% python3 -q
>>> import numpy as np
>>> from numpy import linalg as LA
>>> np.set_printoptions(precision=1, suppress=True, linewidth=100)
>>> E = np.load("layer13.npy")
>>> print(E)
[[0 5 0 2 0 5]
 [5 0 5 0 2 0]
 [0 5 0 5 0 2]
 [2 0 5 0 5 0]
 [0 2 0 5 0 5]
 [5 0 2 0 5 0]]
>>> [round(float(LA.det(E[:i, :i])), 2) + 0 for i in range(1, 7)]
[0.0, -25.0, 0.0, 225.0, 0.0, -11664.0]
>>> print(np.all(LA.eigvalsh(E) > 0))
False
>>> round(LA.eigvalsh(E).min(), 1)
np.float64(-12.0)
>>> blk = np.stack([E, 4 * E, E[::-1]])
>>> LA.norm(blk, axis=(1, 2))
array([18., 72., 18.])
>>> (blk @ E.T).shape
(3, 6, 6)
>>> blk.sum(axis=0)
array([[ 5, 25,  2, 10,  5, 25],
       [25,  2, 25,  5, 10,  5],
       [ 2, 25,  5, 25,  5, 10],
       [10,  5, 25,  5, 25,  2],
       [ 5, 10,  5, 25,  2, 25],
       [25,  5, 10,  2, 25,  5]])
>>> np.einsum("bij,cij->bc", blk, blk)
array([[ 324, 1296,    0],
       [1296, 5184,    0],
       [   0,    0,  324]])
>>> r0 = np.array([0, 0, 0, 0, 2, 1])
>>> B = E + np.outer(r0, np.eye(6)[1])
>>> round(LA.det(B) / LA.det(E), 1), np.round(1 + LA.solve(E, r0)[1], 1)
(np.float64(0.6), np.float64(0.6))
>>> B
array([[0., 5., 0., 2., 0., 5.],
       [5., 0., 5., 0., 2., 0.],
       [0., 5., 0., 5., 0., 2.],
       [2., 0., 5., 0., 5., 0.],
       [0., 4., 0., 5., 0., 5.],
       [5., 1., 2., 0., 5., 0.]])
>>> print(LA.matrix_rank(LA.inv(B) - LA.inv(E), tol=1e-8))
1
>>> arr = np.loadtxt("m.csv", delimiter=",")
>>> arr
array([[-1.,  3., -1., -3.,  3.],
       [ 0.,  3.,  3.,  1., -3.],
       [ 3., -1.,  0.,  2.,  3.],
       [ 3., -2., -2., -1.,  2.],
       [-1., 15., 11.,  1., -9.]])
>>> rng = np.random.default_rng(22536)
>>> idx = rng.permutation(5)
>>> idx
array([3, 4, 2, 1, 0])
>>> B = arr[idx][:, idx]
>>> print(B)
[[-1.  2. -2. -2.  3.]
 [ 1. -9. 11. 15. -1.]
 [ 2.  3.  0. -1.  3.]
 [ 1. -3.  3.  3.  0.]
 [-3.  3. -1.  3. -1.]]
>>> print(np.round(np.sort(np.abs(LA.eigvals(B))), 1) + 0)
[0.  2.8 4.2 6.7 6.7]
>>> np.diag(B)
array([-1., -9.,  0.,  3., -1.])
